$ python3 -q
>>> import numpy as np
>>> import numpy.linalg as la
>>> np.set_printoptions(precision=3, suppress=True, linewidth=140)
>>> def rnd(a):
...     return np.round(a, 3) + 0
... 
>>> feats = np.loadtxt("x.csv", delimiter=",")
>>> print(feats)
[[  3.  -1.  -1.   5.   5.  -4.   5.  -1.   0.   1.  -1.]
 [ -1.  -7.   2.   0.   1.  -3.  -6.  -2.   3.   0.  -7.]
 [  0.   5.   3.  -2.   2.   2.  -2.   3.   5.   5.   4.]
 [  0.   2.   6.  -4.   2.  -2.  -5.   3.   8.   7.  -1.]
 [  6.  -7.   0.   2.  -7. -11.  -2.   3.  -5.  -2.  -8.]
 [ -4.   3.   2.   0.   7.   4.  -3.   3.   6.   6.   5.]
 [ 12.  -9.  -4.   3.  14. -11.   1.  -1.  -2.  11.   3.]
 [  1.  -4.   1.  -1.  -5.  -9.   2.   1.   0.  -3.  -6.]
 [  5.  -3.  -1.   3.  -2.  -2.  -4.   2.  -5.   1.  -2.]
 [  1.  -6.   0.  -5.   2.  -7.  -8.  -5.   7.   1.  -3.]
 [  7.   4.  -4.  -4.   2. -10.   3.   1.   6.   3.   6.]
 [  0.   2.   6.  -4.   2.  -2.  -5.   3.   8.   7.  -1.]
 [  6.   2.  -4.   1.  -2.  -9.  10.   3.  -3.  -1.   0.]
 [  2.  -5.  -2.   7.   6.  -3.   2.  -3.   0.  -1.  -3.]
 [  0.   0.   0.   0.   0.   0.   0.   0.   0.   0.   0.]
 [  3.  -1.  -1.   5.   5.  -4.   5.  -1.   0.   1.  -1.]
 [  0.  -6.  -5.   4.  12.  -5.  -1.  -6.   5.   1.   2.]
 [  0.   0.   0.   0.   0.   0.   0.   0.   0.   0.   0.]
 [  3.  -6.   1.  -7.   3.  -3.  -4.  -4.   2.   4.   4.]
 [  5.   3.  -2.   0.   3.  -4.   5.   2.   0.   4.   1.]
 [  6.  -1.  -1.  -2.   2.  -3. -11.   0.   4.   5.   4.]]
>>> rank = la.matrix_rank(feats)
>>> print(rank)
10
>>> null = la.svd(feats)[2][rank:].T
>>> print(la.matrix_rank(feats.T @ feats), la.matrix_rank(feats @ feats.T))
10 10
>>> B = np.array([[-1, 0, 1],
...     [-3, -3, -3],
...     [1, 2, -3],
...     [2, -3, 2],
...     [1, -1, -1],
...     [0, -3, 0],
...     [0, 0, 2],
...     [0, -3, 1],
...     [3, 1, 0],
...     [-2, 0, 1],
...     [-2, -3, -3]])
>>> print(np.vstack([feats, B.T]).shape)
(24, 11)
>>> print(B.T @ feats.T)
[[ 14.  48. -17.   6.  17.   0.  -3.  23.  -6.  34. -29.   6. -23.  39.   0.  14.  42.   0.  -5. -23. -12.]
 [ -1.  63. -27.  24.  65. -42.  21.  64.   1.  83.   5.  24.   0.  11.   0.  -1.  16.   0.  49. -13.   6.]
 [ 27.  20. -38. -31.  59. -38.  46.  33.  26.  -4. -11. -31.  38.  40.   0.  27.  16.   0. -19.  12. -23.]]
>>> print(la.matrix_rank(np.vstack([feats, B.T])))
11
